$ python -q
>>> import numpy as np
>>> from numpy import linalg as LA
>>> np.set_printoptions(precision=2, suppress=True, linewidth=140)
>>> F = np.load("x.npy")
>>> F.round(2) + 0
array([[  1.64,  -6.83,  12.59, -18.08, -10.67,   5.19, -14.51],
       [  1.59,  -6.68,  12.41, -17.83, -10.49,   5.09, -14.32],
       [  1.21,  -5.39,  10.78, -15.63,  -8.96,   4.18, -12.6 ],
       [  0.84,  -4.06,   9.01, -13.24,  -7.31,   3.22, -10.71],
       [  0.21,  -1.52,   5.18,  -8.18,  -3.79,   1.31,  -6.58],
       [  0.19,  -1.38,   4.94,  -7.86,  -3.57,   1.19,  -6.3 ],
       [  0.17,  -1.3 ,   4.79,  -7.67,  -3.44,   1.13,  -6.15],
       [  0.16,  -1.26,   4.73,  -7.59,  -3.38,   1.1 ,  -6.08],
       [  0.01,  -0.22,   2.6 ,  -4.8 ,  -1.51,   0.21,  -3.7 ],
       [  0.  ,   0.01,   1.96,  -3.95,  -0.97,  -0.01,  -2.95],
       [  0.01,   0.14,   1.55,  -3.4 ,  -0.63,  -0.14,  -2.47],
       [  0.03,   0.25,   1.01,  -2.64,  -0.2 ,  -0.28,  -1.81],
       [  0.03,   0.26,   0.98,  -2.61,  -0.19,  -0.29,  -1.78],
       [  0.08,   0.3 ,   0.45,  -1.82,   0.19,  -0.38,  -1.09],
       [  0.09,   0.29,   0.41,  -1.76,   0.22,  -0.38,  -1.05],
       [  0.11,   0.27,   0.22,  -1.43,   0.33,  -0.38,  -0.77],
       [  0.15,   0.14,  -0.08,  -0.69,   0.4 ,  -0.28,  -0.23],
       [  0.14,   0.1 ,  -0.11,  -0.54,   0.36,  -0.24,  -0.14],
       [ -0.09,   0.01,   0.09,   0.15,  -0.16,   0.08,  -0.01],
       [ -0.09,   0.01,   0.09,   0.16,  -0.17,   0.08,  -0.01],
       [ -0.16,   0.04,   0.16,   0.26,  -0.28,   0.12,  -0.03],
       [ -1.22,   0.84,   0.93,   1.34,  -1.45,   0.38,  -0.41],
       [ -1.29,   0.91,   0.97,   1.41,  -1.52,   0.38,  -0.43],
       [ -1.7 ,   1.32,   1.19,   1.79,  -1.82,   0.38,  -0.55],
       [ -3.44,   3.3 ,   1.85,   3.44,  -2.77,   0.13,  -0.92],
       [ -5.46,   5.87,   2.3 ,   5.49,  -3.46,  -0.42,  -1.13],
       [ -5.66,   6.14,   2.33,   5.7 ,  -3.51,  -0.48,  -1.14],
       [ -6.36,   7.08,   2.43,   6.44,  -3.68,  -0.72,  -1.17],
       [-13.7 ,  17.53,   2.48,  14.77,  -4.26,  -3.83,  -0.7 ],
       [-17.58,  23.37,   2.06,  19.49,  -4.04,  -5.78,  -0.08]])
>>> # null space of dimension 4
>>> np.abs(np.diag(LA.qr(F)[1])) > 1e-9
array([ True,  True,  True, False, False, False, False])
>>> LA.lstsq(F[:-1].T, F[-1])[2]
np.int32(3)
>>> round(float(np.trace(LA.pinv(F) @ F)), 2)
3.0
